% python3 -q
>>> import numpy as np
>>> np.set_printoptions(precision=1, suppress=True, linewidth=140)
>>> E = np.loadtxt("sample1.csv", delimiter=",")
>>> E.round(1) + 0
array([[-0.1, -2.7, -0.4, -1.1],
       [-0.4,  2.5,  0.4,  1.6],
       [ 1.1,  2.7,  0.5,  0. ],
       [ 0.3, -2.5, -0.4, -1.5],
       [ 0.4, -2.5, -0.4, -1.6],
       [-0.6, -2.8, -0.5, -0.6],
       [ 0.7, -2.2, -0.3, -1.9],
       [-2. , -0.1, -0.1,  2.2],
       [-2.1, -1.3, -0.3,  1.7],
       [-1.9, -1.9, -0.4,  1.3]])
>>> # looks like rank 2
>>> left, s, VT = np.linalg.svd(E)
>>> evecs = VT[:(s > 1e-8).sum()]
>>> rng = np.random.default_rng(350)
>>> x0 = E[1] + -3 * E[4] + rng.integers(2) * np.eye(4)[0]
>>> x0
array([-1.5, 10. ,  1.6,  6.3])
>>> np.allclose(evecs.T @ evecs @ x0, x0)
True
>>> np.linalg.matrix_rank(np.vstack([E, x0]))
np.int64(2)
>>> [round(float(x), 1) for x in np.linalg.svd(E, compute_uv=False)[:3]]
[7.8, 5.5, 0.0]
>>> round(np.linalg.norm(E, 2) / np.linalg.norm(E), 1)
np.float64(0.8)
>>> C = E[[7, 1]].astype(float)
>>> for _ in range(3):
...     idx = np.linalg.norm(E[:, None] - C, axis=-1).argmin(axis=1)
...     C = np.array([E[idx == j].mean(axis=0) for j in range(2)])
... 
>>> idx
array([0, 1, 1, 0, 0, 0, 0, 0, 0, 0])
>>> np.abs(C[1] - C[0]).argmax()
np.int64(1)
>>> np.bincount(idx)
array([8, 2])
>>> C[1] - C[0]
array([1. , 4.6, 0.8, 1. ])
>>> r = np.linalg.matrix_rank(E)
>>> r
np.int64(2)
>>> ns = np.linalg.svd(E)[2][r:].T
>>> np.linalg.matrix_rank(E.T @ E), np.linalg.matrix_rank(E @ E.T)
(np.int64(2), np.int64(2))
>>> np.allclose(E @ ns, 0)
True
>>> ns.shape
(4, 2)
>>> J = np.load("case5.npy")
>>> J
array([[ -2.7,  -3.2,  -3.2],
       [ -2.7,  -6.5,  -0.5],
       [  6.1,  -3.9,  -6.2],
       [ -2.8,   9.7,  -7.8],
       [  4.6, -13.2, -10.8],
       [ -5.9,   2.3,   6.3],
       [ -4.9,   4.7,  13.9],
       [ -7.6,  -1.7,   3.7],
       [  6.3,  10.7,  -5.9],
       [ -4.9,  16.9,  11.7],
       [ -0.3,  11.3,   1.2],
       [ -8.7,   7.8,  -1.7],
       [ -9.7,  -1.9,  -3.7],
       [ -0.8,  13.9,   1. ],
       [ -1.4,  11.3,   5.9],
       [-14.6,  -4.7,   5.4],
       [-10.4,  -7.4,   9.5],
       [  0.2, -14.5,  -0.6],
       [  5.1, -12.2,  -1.4],
       [  5. , -15. ,  10.3],
       [ -5.3, -15.7,  -3.8],
       [ -0.1,   9. ,   0.7],
       [  8. ,   5.4,   4.8],
       [  7.2,  -8.4,   4. ],
       [  3.6,  -9.2,  -5.9],
       [-19.3,  15.3,   4.5]])
>>> Xc = J - J.mean(axis=0)
>>> evecs = np.linalg.svd(Xc)[2][:1]
>>> Y = Xc - Xc @ evecs.T @ evecs
>>> np.round(np.diag(evecs.T @ evecs), 1) + 0
array([0.1, 0.9, 0. ])
>>> np.linalg.norm(Y, axis=1).round(6).argmax()
np.int64(8)
>>> (Xc @ evecs.T).std(axis=0)
array([10.6])
>>> Y.std(axis=0)
array([6.1, 2.5, 5.7])
>>> M = np.load("x.npy")
>>> M
array([[-12.7,  -9.3, -17.1,   3.8,   4.7,  -7.7,  19.4,  15.1],
       [ 15.5,  -2.9,  -4.1,   2. ,  13.8,  19. ,  19.2,   8. ],
       [-15.9,  -2.9,  16.9,  -3. ,   8.6,  14.8,  23. ,   3.8],
       [  4.8, -28.8,  12.2, -15.8, -27.5,   3.9, -31.4,  -1.3],
       [  7.5,   6. ,   8.7,  20.3,  17.4,   3.9,  -3.1,  -8.2],
       [ -8.4, -11.4,  -8.4,  -4.7, -35.4,  -9.5,   2.7,  18.6],
       [ -6.4,  -1.9, -19.8,   2.8,  24.5,  15.5,  19. ,  32.6],
       [  9.5, -15.9,  -6.3,   8.6,  -6.3,  11.5,  17.7,  -4.9],
       [ -3. ,  -5.9,   2.6,   9.4, -14.5,   5.2,  11.8,   7.8],
       [-29.8, -32.1,   4.4,  15.9,   6.9,  -6.7, -12. ,   9.1],
       [ -6.8,  -1.4,  -0.4,   2.2,  22.4, -25.9, -25.4,   8.2],
       [  7.3,   8.6,   8.9,   5.9,  18.8,  -3.1,   5.7, -12.1],
       [ -2.9,  -3.9, -14.2,  -6.4,   5.4,   7.2,  20.8,   2.9],
       [  9.2, -15.3,  -8.5,   6.1,  -8.8,  16.9,  -3.8,  11.9],
       [  5.9,  24.5,  -8.4,   4.8,  17.8, -16. ,  -2.3,   9.6],
       [-21. ,  -1.6, -17.7,  -6.1,  -7.2,  26.4,  34. ,   1.9],
       [ 12. ,   0.3,  -3.3, -18.3,   1.8, -34.2,  -5.6, -17.9],
       [-20.3,  10.3,  12.5,  22.6,   8.3,   7. ,  32.3,  -4.8],
       [-13.6, -15.4,   8.9,  11.8,  -3.6,   7.1,  20.7,  17.2],
       [ 22.4,   0.9,  -4.7,  26.8,  -3.9,  -9.1, -21.8,  10. ],
       [ -3.2,  -5.8,   8.8,   2.8,   8.4,  -8.4,   3.9, -11.7],
       [  2. , -19.4,   1. ,  14.1,  10.3,  44.6,  11.3,  11.7],
       [ -0.3,   0.9,   2.9,   4.5,  -0.5, -21.4,  22. ,  -9.4]])
>>> Y = np.c_[M[:, :3] @ np.array([[1, 0, -1], [0, -1, 3], [0, 1, 1]]), np.array([1, 0, 2, 1, 0, 2, 2, 0, 0, 3, 1, 2, 0, 3, 2, 1, 1, 1, 0, 1, 2, 1, 2])]
>>> Y
array([[-12.7,  -7.8, -32.3,   1. ],
       [ 15.5,  -1.2, -28.3,   0. ],
       [-15.9,  19.8,  24.1,   2. ],
       [  4.8,  41. , -79. ,   1. ],
       [  7.5,   2.7,  19.2,   0. ],
       [ -8.4,   3. , -34.2,   2. ],
       [ -6.4, -17.9, -19.1,   2. ],
       [  9.5,   9.6, -63.5,   0. ],
       [ -3. ,   8.5, -12.1,   0. ],
       [-29.8,  36.5, -62.1,   3. ],
       [ -6.8,   1. ,   2.2,   1. ],
       [  7.3,   0.3,  27.4,   2. ],
       [ -2.9, -10.3, -23. ,   0. ],
       [  9.2,   6.8, -63.6,   3. ],
       [  5.9, -32.9,  59.2,   2. ],
       [-21. , -16.1,  -1.5,   1. ],
       [ 12. ,  -3.6, -14.4,   1. ],
       [-20.3,   2.2,  63.7,   1. ],
       [-13.6,  24.3, -23.7,   0. ],
       [ 22.4,  -5.6, -24.4,   1. ],
       [ -3.2,  14.6,  -5.4,   2. ],
       [  2. ,  20.4, -59.2,   1. ],
       [ -0.3,   2. ,   5.9,   2. ]])
>>> np.linalg.matrix_rank(np.c_[M, Y])
np.int64(9)
>>> np.linalg.norm(np.linalg.qr(M)[0].T @ Y, axis=0) ** 2 / ((Y ** 2).sum(axis=0) + 1e-12)
array([1. , 1. , 1. , 0.4])
>>> cov = np.cov(Y, rowvar=False)
>>> np.round(np.corrcoef(Y.T), 1) + 0
array([[ 1. , -0.2, -0.1, -0.2],
       [-0.2,  1. , -0.5,  0.1],
       [-0.1, -0.5,  1. ,  0. ],
       [-0.2,  0.1,  0. ,  1. ]])
>>> np.round(np.polyfit(Y[:, 1], Y[:, 3], 1), 1) + 0
array([0. , 1.2])
>>> np.linalg.eigvalsh(cov)[::-1]
array([1514.6,  246.2,  114.9,    0.9])
>>> round(float(np.corrcoef(Y[:, 1], Y[:, 3])[0, 1]), 1)
0.1
>>> Xc = (M - M.mean(axis=0)) / M.std(axis=0)
>>> np.argwhere(np.abs(Xc) > 2)
array([[ 3,  4],
       [ 3,  6],
       [ 5,  4],
       [ 6,  7],
       [ 9,  0],
       [ 9,  1],
       [14,  1],
       [16,  3],
       [16,  5],
       [19,  3],
       [21,  5]])
>>> c = np.linalg.lstsq(np.delete(Xc, 3, axis=1), Xc[:, 3])[0]
>>> np.abs(c).argmax()
np.int64(2)
>>> cov = np.cov(M, rowvar=False)
>>> np.round(np.corrcoef(M[:, 0], M[:, 4])[0, 1], 1)
np.float64(0.0)
>>> np.argwhere(np.triu(np.abs(np.corrcoef(M.T)) > 0.8, 1))
array([], shape=(0, 2), dtype=int64)
>>> np.linalg.eigvalsh(cov)[::-1]
array([502.7, 336.9, 215.1, 169.3, 164.7,  96. ,  45.3,  28.2])
>>> cov.shape
(8, 8)
>>> F = np.load("dump.npy")
>>> F
array([[3, 2, 2],
       [0, 2, 1],
       [0, 0, 2]])
>>> # triangular, det is the product of the diagonal
>>> idx = rng.permutation(3)
>>> Y = F[:, idx] * rng.choice([-1, 1], 3)
>>> Y
array([[-2,  2,  3],
       [-2,  1,  0],
       [ 0,  2,  0]])
>>> left, _, VT = np.linalg.svd(F.T @ Y)
>>> np.round(left @ VT, 1) + 0
array([[ 0.,  0.,  1.],
       [-1.,  0.,  0.],
       [ 0.,  1.,  0.]])
>>> np.sort(np.linalg.eigvals(F))
array([2., 2., 3.])
>>> np.linalg.matrix_rank(F - F[0, 0] * np.eye(3))
np.int64(2)
>>> np.linalg.matrix_power(F - np.diag(np.diag(F)), 3)
array([[0, 0, 0],
       [0, 0, 0],
       [0, 0, 0]])
>>> X = np.load("a.npy")
>>> X
array([[0, 0, 0, 0, 0, 0, 0, 0, 1],
       [0, 0, 0, 0, 1, 1, 0, 1, 1],
       [0, 0, 0, 0, 0, 0, 0, 0, 1],
       [0, 0, 0, 0, 1, 0, 0, 0, 0],
       [0, 1, 0, 1, 0, 1, 1, 1, 0],
       [0, 1, 0, 0, 1, 0, 1, 1, 1],
       [0, 0, 0, 0, 1, 1, 0, 0, 1],
       [0, 1, 0, 0, 1, 1, 0, 0, 1],
       [1, 1, 1, 0, 0, 1, 1, 1, 0]])
>>> blk = np.stack([X, -2 * X, X[::-1]])
>>> np.linalg.matrix_rank(blk.reshape(3, -1))
np.int64(2)
>>> (blk @ X.T).shape
(3, 9, 9)
>>> np.linalg.norm(blk, axis=(1, 2))
array([ 5.5, 11. ,  5.5])
>>> blk.shape
(3, 9, 9)
>>> vals, evecs = np.linalg.eigh(X)
>>> np.abs(evecs[:, -1]).round(6).argmax()
np.int64(5)
>>> np.round(np.linalg.svd(X, compute_uv=False), 1) + 0
array([4.2, 2.5, 1.4, 1.2, 1.2, 1. , 0.4, 0.2, 0. ])
>>> vals.round(1) + 0
array([-2.5, -1.4, -1.2, -1. ,  0. ,  0.2,  0.4,  1.2,  4.2])
>>> round(vals.sum(), 1), np.trace(X)
(np.float64(-0.0), np.int64(0))
>>> np.round(np.linalg.eigvalsh(X @ X), 1) + 0
array([ 0. ,  0. ,  0.2,  1. ,  1.4,  1.5,  1.9,  6.4, 17.5])
>>> np.round(evecs.T @ evecs, 1) + 0
array([[1., 0., 0., 0., 0., 0., 0., 0., 0.],
       [0., 1., 0., 0., 0., 0., 0., 0., 0.],
       [0., 0., 1., 0., 0., 0., 0., 0., 0.],
       [0., 0., 0., 1., 0., 0., 0., 0., 0.],
       [0., 0., 0., 0., 1., 0., 0., 0., 0.],
       [0., 0., 0., 0., 0., 1., 0., 0., 0.],
       [0., 0., 0., 0., 0., 0., 1., 0., 0.],
       [0., 0., 0., 0., 0., 0., 0., 1., 0.],
       [0., 0., 0., 0., 0., 0., 0., 0., 1.]])
>>> (vals > 1e-8).sum(), (vals < -1e-8).sum()
(np.int64(4), np.int64(4))
>>> np.unique(vals.round(6) + 0, return_counts=True)[1]
array([1, 1, 1, 1, 1, 1, 1, 1, 1])
>>> u, v = M[0], M[14]
>>> np.round(u @ u, 1)
np.float64(1240.4)
>>> pr = (u @ v) / (u @ u) * u
>>> pr
array([-1.7, -1.2, -2.3,  0.5,  0.6, -1. ,  2.6,  2. ])
>>> round(np.linalg.norm(u + v) ** 2 + np.linalg.norm(u - v) ** 2, 1)
np.float64(5278.7)
>>> np.round((v - pr) @ u, 1)
np.float64(0.0)
>>> v - pr
array([  7.6,  25.7,  -6.1,   4.3,  17.2, -15. ,  -4.9,   7.6])
